% python3 -q
>>> import numpy as np
>>> np.set_printoptions(precision=1, suppress=True, linewidth=100, floatmode="fixed")
>>> data = np.load("w.npy")
>>> print(data)
[[-14.8   9.1  14.4   8.8  -6.6]
 [ 32.9 -20.0   1.4 -11.2  36.0]
 [ 33.7 -17.9   0.9  -9.9  37.2]
 [ 32.4 -18.1  -1.0 -11.7  37.1]
 [-15.6   9.0  14.4  12.2  -0.9]
 [-15.2   8.7  13.2   9.3  -4.4]
 [-14.8   9.1  15.0  11.1  -4.8]
 [-14.2   8.7  14.5  10.3  -4.7]
 [ 34.2 -17.6   1.6  -9.1  36.1]
 [-15.4   8.8  12.6  10.2  -4.8]
 [ 34.6 -19.7   0.1  -9.9  35.8]
 [ 36.0 -16.7   1.0 -10.1  38.7]
 [ 34.4 -20.7   1.3  -8.9  38.2]
 [-12.5   7.5  14.8   8.2  -2.2]
 [ 35.3 -17.9  -0.2  -8.3  36.7]
 [-14.5   8.2  14.0  10.7  -4.6]
 [ 35.3 -18.5  -0.8  -9.4  36.6]
 [-12.8   9.5  13.7   8.5  -4.3]
 [-14.5   8.4  15.1  10.4  -2.4]
 [-14.9   8.2  14.0   9.8  -3.0]
 [-14.4   8.5  11.4   9.9  -3.6]
 [-15.0   9.3  13.3   9.0  -3.4]
 [-13.9   8.6  13.3  11.8  -2.6]]
>>> G = np.cov(data, rowvar=False)
>>> print(round(float(np.corrcoef(data[:, 2], data[:, 0])[0, 1]), 1))
-1.0
>>> print(np.polyfit(data[:, 2], data[:, 0], 1))
[-3.6 35.4]
>>> print(data.std(axis=0))
[23.8 13.3  6.6  9.7 19.9]
>>> print(np.corrcoef(data.T))
[[ 1.0 -1.0 -1.0 -1.0  1.0]
 [-1.0  1.0  1.0  1.0 -1.0]
 [-1.0  1.0  1.0  1.0 -1.0]
 [-1.0  1.0  1.0  1.0 -1.0]
 [ 1.0 -1.0 -1.0 -1.0  1.0]]
>>> print(np.argwhere(np.triu(np.abs(np.corrcoef(data.T)) > 0.8, 1)))
[[0 1]
 [0 2]
 [0 3]
 [0 4]
 [1 2]
 [1 3]
 [1 4]
 [2 3]
 [2 4]
 [3 4]]
>>> print(G.shape)
(5, 5)
>>> J = np.load("block8.npy")
>>> print(J)
[[ 0  0  0  1]
 [-2 -2  0  0]
 [ 1  1 -2  0]
 [ 1 -2 -1  0]]
>>> A2 = np.array([[1, 3], [3, 3]])
>>> W2 = np.kron(A2, J)
>>> print(np.round(np.linalg.norm(W2, 2), 1), round(np.linalg.norm(A2, 2) * np.linalg.norm(J, 2), 1))
17.4 17.4
>>> print(np.linalg.matrix_rank(W2))
8
>>> print(W2)
[[ 0  0  0  1  0  0  0  3]
 [-2 -2  0  0 -6 -6  0  0]
 [ 1  1 -2  0  3  3 -6  0]
 [ 1 -2 -1  0  3 -6 -3  0]
 [ 0  0  0  3  0  0  0  3]
 [-6 -6  0  0 -6 -6  0  0]
 [ 3  3 -6  0  3  3 -6  0]
 [ 3 -6 -3  0  3 -6 -3  0]]
>>> print(np.diff(J, axis=0))
[[-2 -2  0 -1]
 [ 3  3 -2  0]
 [ 0 -3  1  0]]
>>> print(J.shape)
(4, 4)
>>> print(round(np.linalg.norm(J), 1))
4.6
>>> print(J.mean(axis=0))
[ 0.0 -0.8 -0.8  0.2]
>>> print(np.linalg.svd(J, compute_uv=False))
[3.4 2.6 1.4 1.0]
>>> print(J.sum(axis=1))
[ 1 -4  0 -2]
>>> print((J + J.T) / 2)
[[ 0.0 -1.0  0.5  1.0]
 [-1.0 -2.0  0.5 -1.0]
 [ 0.5  0.5 -2.0 -0.5]
 [ 1.0 -1.0 -0.5  0.0]]
>>> print(round(np.abs(np.linalg.eigvals(J)).max(), 1))
2.4
>>> print(np.linalg.matrix_power(J, 2))
[[ 1 -2 -1  0]
 [ 4  4  0 -2]
 [-4 -4  4  1]
 [ 3  3  2  1]]
>>> print(np.round(np.linalg.det(J), 1))
-12.0
>>> f, v = J[0], J[3]
>>> print(f @ f)
1
>>> print(f @ v)
0
>>> p = (f @ v) / (f @ f) * f
>>> print(p)
[0.0 0.0 0.0 0.0]
>>> print(np.linalg.matrix_rank(np.outer(f, v)))
1
>>> print(np.outer(f, v))
[[ 0  0  0  0]
 [ 0  0  0  0]
 [ 0  0  0  0]
 [ 1 -2 -1  0]]
